% ipython --no-banner

In [1]: import numpy as np

In [2]: np.set_printoptions(suppress=True, linewidth=160)

In [3]: F = np.array([[-1, 2, 0, -2], [0, 0, -3, 0], [0, 5, 0, 4], [0, 0, 0, 0]])

In [4]: # rows and columns are dependent

In [5]: print(F.reshape(2, -1))
[[-1  2  0 -2  0  0 -3  0]
 [ 0  5  0  4  0  0  0  0]]

In [6]: print(F.reshape(-1, 2))
[[-1  2]
 [ 0 -2]
 [ 0  0]
 [-3  0]
 [ 0  5]
 [ 0  4]
 [ 0  0]
 [ 0  0]]

In [7]: t3 = F.reshape(4, 2, -1)

In [8]: print(t3[:, 0])
[[-1  2]
 [ 0  0]
 [ 0  5]
 [ 0  0]]

In [9]: print(t3.sum(axis=1))
[[-1  0]
 [-3  0]
 [ 0  9]
 [ 0  0]]

In [10]: print(np.einsum("ihd,jhd->hij", t3, t3).shape)
(2, 4, 4)

In [11]: print(t3.transpose(1, 0, 2))
[[[-1  2]
  [ 0  0]
  [ 0  5]
  [ 0  0]]

 [[ 0 -2]
  [-3  0]
  [ 0  4]
  [ 0  0]]]

In [12]: print(np.abs(np.diag(np.linalg.qr(F)[1])) > 1e-9)
[ True  True  True False]

In [13]: print(round(np.trace(np.linalg.pinv(F) @ F), 3))
3.0

In [14]: np.linalg.inv(F)
LinAlgError: Singular matrix


In [15]: print(np.linalg.lstsq(F[:-1].T, F[-1])[2])
3

In [16]: print(np.round(F @ np.linalg.pinv(F) @ F, 3) + 0)
[[-1.  2.  0. -2.]
 [ 0.  0. -3.  0.]
 [ 0.  5.  0.  4.]
 [ 0.  0.  0.  0.]]

In [17]: print(np.unique(F.round(6), axis=0).shape)
(4, 4)

In [18]: print(np.allclose(F[:-1].T @ np.linalg.lstsq(F[:-1].T, F[-1])[0], F[-1]))
True

In [19]: print(np.linalg.matrix_rank(F, rtol=0.1))
3

In [20]: print([round(float(x), 3) for x in np.linalg.svd(F, compute_uv=False)[:3]])
[6.413, 3.0, 2.979]

In [21]: hat = np.triu(np.array([[-2, 3, -8, -7], [6, -3, -8, 8], [-3, 0, 6, -5], [-3, -9, 2, -4]]), 1) + np.eye(4)

In [22]: M2 = hat @ F @ np.linalg.inv(hat)

In [23]: print(np.round(np.poly(M2), 3))
[ 1.  1. 15. 15.  0.]

In [24]: print(np.linalg.matrix_rank(M2))
3

In [25]: m1 = np.loadtxt("mat.csv", delimiter=",")

In [26]: print(m1)
[[-1.8    0.1    0.   ]
 [-0.5   -0.6    0.7  ]
 [-0.3    1.3   -1.3  ]
 [-0.731  0.982 -1.705]]

In [27]: M2 = np.c_[m1[:, :1] @ np.array([[2]]), np.array([9, -8, 5, 1])]

In [28]: print(M2)
[[-3.6    9.   ]
 [-1.    -8.   ]
 [-0.6    5.   ]
 [-1.462  1.   ]]

In [29]: print(np.linalg.matrix_rank(M2))
2

In [30]: print(np.round(np.linalg.lstsq(m1, M2[:, 0])[0], 3) + 0)
[2. 0. 0.]

In [31]: J = np.array([[-2.0, 1.0, 3.0, 1.0],
    ...:     [-3.0, 3.0, 3.0, 2.0],
    ...:     [1.0, -2.0, 1.0, 0.0],
    ...:     [0.0, 0.0, 0.0, 2.0]])

In [32]: print(J)
[[-2.  1.  3.  1.]
 [-3.  3.  3.  2.]
 [ 1. -2.  1.  0.]
 [ 0.  0.  0.  2.]]

In [33]: rng = np.random.default_rng(75413)

In [34]: labels = rng.permutation(4)

In [35]: print(labels)
[1 3 2 0]

In [36]: M2 = J[labels][:, labels]

In [37]: print(np.diag(M2))
[ 3.  2.  1. -2.]

In [38]: print(np.round(np.sort(np.abs(np.linalg.eigvals(M2))), 3))
[0.864 1.864 1.864 2.   ]

In [39]: M2 = J / np.sqrt((J ** 2).mean(axis=1, keepdims=True))

In [40]: print(M2[0].round(3))
[-1.033  0.516  1.549  0.516]

In [41]: print(np.linalg.matrix_rank(J - J.mean(axis=1, keepdims=True)))
3

In [42]: print(J - J.mean(axis=1, keepdims=True))
[[-2.75  0.25  2.25  0.25]
 [-4.25  1.75  1.75  0.75]
 [ 1.   -2.    1.    0.  ]
 [-0.5  -0.5  -0.5   1.5 ]]

In [43]: print(np.linalg.matrix_rank(M2) == np.linalg.matrix_rank(J))
True

In [44]: print(np.round(np.linalg.matrix_power(J, 4), 3))
[[ 16. -20. -15. -19.]
 [ 15. -21.  -6.  19.]
 [ 10. -11. -17. -45.]
 [  0.   0.   0.  16.]]

In [45]: print(np.round(np.sort(np.abs(np.linalg.eigvals(J))), 3))
[0.864 1.864 1.864 2.   ]

In [46]: print(np.allclose(J, J.T))
False

In [47]: print(np.round(np.abs(np.linalg.eigvals(J)).max(), 3))
2.0

In [48]: print((J + J.T) / 2)
[[-2.  -1.   2.   0.5]
 [-1.   3.   0.5  1. ]
 [ 2.   0.5  1.   0. ]
 [ 0.5  1.   0.   2. ]]

In [49]: print(np.argsort(-np.linalg.norm(J, axis=0).round(6), kind="stable")[:3])
[2 0 1]

In [50]: print(np.linalg.matrix_rank(J, rtol=0.1))
3

In [51]: print(np.round(np.abs(np.linalg.svd(J)[2][-1]), 3))
[0.793 0.517 0.322 0.019]

In [52]: print(round(np.linalg.norm(J, 2) / np.linalg.norm(J), 3))
0.904

In [53]: W0 = np.diag(10 * np.array([1, 0, -3])) + np.array([[7, -5, 6], [-2, 9, 8], [9, -4, 3]])

In [54]: print(W0)
[[ 17  -5   6]
 [ -2   9   8]
 [  9  -4 -27]]

In [55]: print(np.kron(np.eye(2, dtype=int), W0))
[[ 17  -5   6   0   0   0]
 [ -2   9   8   0   0   0]
 [  9  -4 -27   0   0   0]
 [  0   0   0  17  -5   6]
 [  0   0   0  -2   9   8]
 [  0   0   0   9  -4 -27]]

In [56]: print(round(np.linalg.det(W0[::-1]), 3))
4115.0

In [57]: print(round(np.linalg.eigvals(W0).sum().real, 3))
-1.0

In [58]: print(np.round(np.linalg.eigvals(W0), 3))
[-27.532  18.416   8.116]

In [59]: M2 = np.array([[2, 1, 0], [2, 2, 0], [0, 1, 1]])

In [60]: print(np.einsum("ik,kj->ji", W0, M2))
[[ 24  14  10]
 [ 13  24 -26]
 [  6   8 -27]]

In [61]: print(M2.T @ W0.T)
[[ 24  14  10]
 [ 13  24 -26]
 [  6   8 -27]]

In [62]: print(np.einsum("ij,ij->i", W0, W0))
[350 149 826]

In [63]: print(W0 @ M2)
[[ 24  13   6]
 [ 14  24   8]
 [ 10 -26 -27]]

In [64]: print(np.vstack([W0, M2.T]).shape)
(6, 3)

In [65]: X = np.load("layer9.npy")

In [66]: print(X)
[[ 0. -3.]
 [-3. -3.]]

In [67]: # symmetric, so the eigenvalues are real

In [68]: r0 = np.array([1, 1, 1])

In [69]: print(np.array([np.convolve(row, r0, "same") for row in X]))
[[ 0. -3. -3.]
 [-3. -6. -6.]]

In [70]: print(np.convolve(X[1], r0))
[-3. -6. -6. -3.]

In [71]: print(np.polyval(r0, X[1]))
[7. 7.]

In [72]: print(np.correlate(X[1], X[0], "full"))
[9. 9. 0.]

In [73]: vals, evecs = np.linalg.eigh(X)

In [74]: vec = np.array([2, 0])

In [75]: print(vec @ X @ vec / (vec @ vec), np.round(vals[0], 3), np.round(vals[-1], 3))
0.0 -4.854 1.854

In [76]: print(np.round(evecs * np.abs(vals) @ evecs.T, 3))
[[2.683 1.342]
 [1.342 4.025]]

In [77]: print(np.round(evecs * np.maximum(vals, 0) @ evecs.T, 3))
[[ 1.342 -0.829]
 [-0.829  0.512]]

In [78]: print(np.abs(X).sum(axis=1).max(), np.round(np.abs(vals).max(), 3))
6.0 4.854

In [79]: print(np.round(np.linalg.eigvalsh(X[1:, 1:]), 3))
[-3.]

In [80]: M2 = X + rng.integers(-2, 3, (2, 1)) @ rng.integers(-2, 3, (1, 2))

In [81]: print(M2)
[[-1. -1.]
 [-4. -1.]]

In [82]: print(M2 - X)
[[-1.  2.]
 [-1.  2.]]

In [83]: print(np.abs(M2 - X).sum(axis=1))
[3. 3.]

In [84]: print(np.linalg.matrix_rank(M2 - X, tol=1e-8))
1

In [85]: print(np.linalg.matrix_rank(X))
2

In [86]: print(np.diff(X, axis=0))
[[-3.  0.]]

In [87]: print(np.round(np.linalg.svd(X, compute_uv=False), 3))
[4.854 1.854]

In [88]: np.zeros(2, 2)
TypeError: Cannot interpret '2' as a data type


In [89]: arr = np.load("m.npy")

In [90]: print(arr)
[[ 8  0  0]
 [ 0 -4  0]
 [ 0  0  4]]

In [91]: vals, evecs = np.linalg.eigh(arr)

In [92]: print(np.unique(vals.round(6) + 0, return_counts=True)[1])
[1 1 1]

In [93]: print(vals.sum(), np.trace(arr))
8.0 8

In [94]: print(vals)
[-4.  4.  8.]

In [95]: print(np.round(np.linalg.eigvalsh(arr @ arr), 3))
[16. 16. 64.]

In [96]: E = np.loadtxt("block12.csv", delimiter=",")

In [97]: print(E)
[[-0.942 -0.968 -2.05 ]
 [-0.064 -0.037 -0.089]
 [ 0.937  0.989  2.024]
 [-1.007 -1.041 -1.919]
 [-0.99  -1.013 -1.867]
 [ 0.316  0.467  0.78 ]
 [-0.882 -0.704 -1.612]
 [ 0.446  0.396  0.791]
 [-0.97  -0.977 -1.93 ]
 [-0.357 -0.445 -0.876]
 [ 0.425  0.378  0.785]
 [ 0.774  0.819  1.549]
 [-0.17  -0.18  -0.377]
 [ 0.883  0.797  1.563]
 [-1.023 -0.994 -1.938]
 [-0.324 -0.287 -0.417]
 [ 0.395  0.475  0.96 ]
 [ 0.268  0.247  0.419]
 [-0.56  -0.612 -1.139]]

In [98]: O, r_ = np.linalg.qr(E)

In [99]: print(r_.round(3))
[[ 3.031  3.028  5.952]
 [ 0.    -0.307 -0.408]
 [ 0.     0.    -0.361]]

In [100]: print(np.round(np.trace(O @ O.T), 3))
3.0

In [101]: print(np.allclose(r_.T @ r_, E.T @ E))
True

In [102]: print(round(float(abs(r_[0, 0])), 3), round(np.linalg.norm(E[:, 0]), 3))
3.031 3.031

In [103]: print(round(np.linalg.norm(E) ** 2 / np.linalg.norm(E, 2) ** 2, 3))
1.002

In [104]: print(np.round(np.linalg.norm(E[18], 1), 3), round(np.linalg.norm(E[18], np.inf), 3))
2.311 1.139

In [105]: np.linalg.norm(E, axis=2)
AxisError: axis 2 is out of bounds for array of dimension 2


In [106]: print(round(np.linalg.norm(E, 1), 3), round(np.linalg.norm(E, np.inf), 3))
23.085 3.967

In [107]: M2 = np.c_[E[:, :2] @ np.array([[1, 7], [0, 3]]), np.array([-1, -2, -2, 1, -1, 1, 1, -2, -1, 2, 0, 2, -1, 1, -2, 2, -1, 0, 2])]

In [108]: print(M2.round(3))
[[ -0.942  -9.498  -1.   ]
 [ -0.064  -0.559  -2.   ]
 [  0.937   9.526  -2.   ]
 [ -1.007 -10.172   1.   ]
 [ -0.99   -9.969  -1.   ]
 [  0.316   3.613   1.   ]
 [ -0.882  -8.286   1.   ]
 [  0.446   4.31   -2.   ]
 [ -0.97   -9.721  -1.   ]
 [ -0.357  -3.834   2.   ]
 [  0.425   4.109   0.   ]
 [  0.774   7.875   2.   ]
 [ -0.17   -1.73   -1.   ]
 [  0.883   8.572   1.   ]
 [ -1.023 -10.143  -2.   ]
 [ -0.324  -3.129   2.   ]
 [  0.395   4.19   -1.   ]
 [  0.268   2.617   0.   ]
 [ -0.56   -5.756   2.   ]]

In [109]: print(np.linalg.matrix_rank(M2))
3

In [110]: print(np.round(np.linalg.lstsq(E, M2[:, 0])[0], 3) + 0)
[1. 0. 0.]

In [111]: print(np.linalg.matrix_rank(np.c_[E, M2]))
4

In [112]: vec = np.array([7, 2, 8])

In [113]: y = E @ vec

In [114]: print(np.round(np.linalg.solve(E.T @ E, E.T @ y), 3))
[7. 2. 8.]

In [115]: print(np.round(np.linalg.pinv(E) @ E, 3) + 0)
[[1. 0. 0.]
 [0. 1. 0.]
 [0. 0. 1.]]

In [116]: print(np.round(np.linalg.lstsq(E, y)[0], 3))
[7. 2. 8.]

In [117]: y = y + 0.05 * rng.normal(size=19)

In [118]: print(y.round(3))
[-24.94   -1.304  24.755 -24.498 -23.951   9.397 -20.515  10.253 -24.152 -10.45    9.995  19.459  -4.567  20.291 -24.726  -6.212  11.338   5.662 -14.311]

In [119]: beta, *_ = np.linalg.lstsq(E, y)

In [120]: print(beta.round())
[7. 2. 8.]

In [121]: print(np.round(E.T @ (y - E @ beta), 3) + 0)
[0. 0. 0.]

In [122]: print(beta.round(3))
[7.094 2.053 7.938]
